$ ipython --no-banner

In [1]: import numpy as np

In [2]: import numpy.linalg as la

In [3]: np.set_printoptions(precision=2, suppress=True, linewidth=140)

In [4]: rnd = lambda a: np.round(a, 2) + 0

In [5]: J = np.load("arr.npy")

In [6]: J
Out[6]: 
array([[-1,  8,  7, -7, -1, -7, -4, -8,  6,  5, -4],
       [ 5, -7,  2,  0, -7,  2,  8, -1, -7,  6, -5],
       [ 6,  0,  8,  6,  1,  1, -1, -7, -8, -7, -9],
       [ 6,  0,  8,  6,  1,  1, -1, -7, -8, -7, -9],
       [ 1,  1,  6,  5, -7, -2, -9,  2, -2,  1,  3]])

In [7]: # looks like rank 4

In [8]: left, s, Vt = la.svd(J, full_matrices=False)

In [9]: print(rnd(left.T @ left))
[[1. 0. 0. 0. 0.]
 [0. 1. 0. 0. 0.]
 [0. 0. 1. 0. 0.]
 [0. 0. 0. 1. 0.]
 [0. 0. 0. 0. 1.]]

In [10]: np.abs(left[:, 0]).round(6).argmax()
Out[10]: np.int64(2)

In [11]: left.shape, s.shape, Vt.shape
Out[11]: ((5, 5), (5,), (5, 11))

In [12]: rnd(left.T @ J @ Vt.T)
Out[12]: 
array([[28.48,  0.  ,  0.  ,  0.  ,  0.  ],
       [ 0.  , 20.44,  0.  ,  0.  ,  0.  ],
       [ 0.  ,  0.  , 15.29,  0.  ,  0.  ],
       [ 0.  ,  0.  ,  0.  , 13.87,  0.  ],
       [ 0.  ,  0.  ,  0.  ,  0.  ,  0.  ]])

In [13]: print(rnd(np.abs(Vt[0])))
[0.34 0.06 0.42 0.3  0.04 0.06 0.01 0.34 0.45 0.27 0.46]

In [14]: left, s, Vt = la.svd(J)

In [15]: V = Vt[:(s > 1e-8).sum()]

In [16]: rng = np.random.default_rng(867)

In [17]: x = J[4] + 3 * J[3] + rng.integers(2) * np.eye(11)[1]

In [18]: x
Out[18]: array([ 19.,   2.,  30.,  23.,  -4.,   1., -12., -19., -26., -20., -24.])

In [19]: rnd(la.norm(x - V.T @ V @ x))
Out[19]: np.float64(0.85)

In [20]: np.allclose(V.T @ V @ x, x)
Out[20]: False

In [21]: rk = la.matrix_rank(J)

In [22]: print(rk)
4

In [23]: N = la.svd(J)[2][rk:].T

In [24]: np.allclose(J @ N, 0)
Out[24]: True

In [25]: N.shape
Out[25]: (11, 7)

In [26]: print(la.matrix_rank(J.T @ J), la.matrix_rank(J @ J.T))
4 4

In [27]: [int(la.matrix_rank(J[:, :j + 1])) for j in range(11)]
Out[27]: [1, 2, 3, 4, 4, 4, 4, 4, 4, 4, 4]

In [28]: M2 = np.array([[1, 1, 2, 2, 0], [0, 2, 1, 2, -1], [-1, 1, 3, -3, 1]])

In [29]: W0 = M2.T @ M2

In [30]: W0
Out[30]: 
array([[ 2,  0, -1,  5, -1],
       [ 0,  6,  7,  3, -1],
       [-1,  7, 14, -3,  2],
       [ 5,  3, -3, 17, -5],
       [-1, -1,  2, -5,  2]])

In [31]: left, s, Vt = la.svd(W0)

In [32]: V = Vt[:(s > 1e-8).sum()]

In [33]: x = W0[4] + -1 * W0[3] + rng.integers(2) * np.eye(5)[0]

In [34]: x
Out[34]: array([ -6.,  -4.,   5., -22.,   7.])

In [35]: rnd(V.T @ V)
Out[35]: 
array([[ 0.38, -0.29,  0.14,  0.31,  0.19],
       [-0.29,  0.64,  0.22,  0.1 , -0.3 ],
       [ 0.14,  0.22,  0.86, -0.04,  0.23],
       [ 0.31,  0.1 , -0.04,  0.83, -0.17],
       [ 0.19, -0.3 ,  0.23, -0.17,  0.29]])

In [36]: print(la.matrix_rank(np.vstack([W0, x])))
3

In [37]: rnd(np.diag(V.T @ V))
Out[37]: array([0.38, 0.64, 0.86, 0.83, 0.29])

In [38]: rnd(la.norm(W0, 2) / la.norm(W0))
Out[38]: np.float64(0.78)

In [39]: la.cond(W0) > 100
Out[39]: np.True_

In [40]: rnd(np.abs(la.eigvals(W0)).max())
Out[40]: np.float64(21.65)

In [41]: print(rnd(np.sort(np.abs(la.eigvals(W0)))))
[ 0.    0.    1.89 17.46 21.65]

In [42]: print(np.trace(W0))
41

In [43]: np.allclose(W0 @ W0.T, W0.T @ W0)
Out[43]: True

In [44]: left, s, Vt = la.svd(W0)

In [45]: rnd(s)
Out[45]: array([21.65, 17.46,  1.89,  0.  ,  0.  ])

In [46]: np.argmax(s[:-1] / (s[1:] + 1e-6)) + 1
Out[46]: np.int64(3)

In [47]: M2 = left[:, :3] @ np.diag(s[:3]) @ Vt[:3]

In [48]: print(rnd(M2))
[[ 2.  0. -1.  5. -1.]
 [ 0.  6.  7.  3. -1.]
 [-1.  7. 14. -3.  2.]
 [ 5.  3. -3. 17. -5.]
 [-1. -1.  2. -5.  2.]]

In [49]: la.matrix_rank(W0, rtol=0.05)
Out[49]: np.int64(3)

In [50]: rnd(la.norm(W0 - M2, 2)), rnd(s[3])
Out[50]: (np.float64(0.0), np.float64(0.0))

In [51]: rnd(la.norm(W0 - M2) / la.norm(W0))
Out[51]: np.float64(0.0)
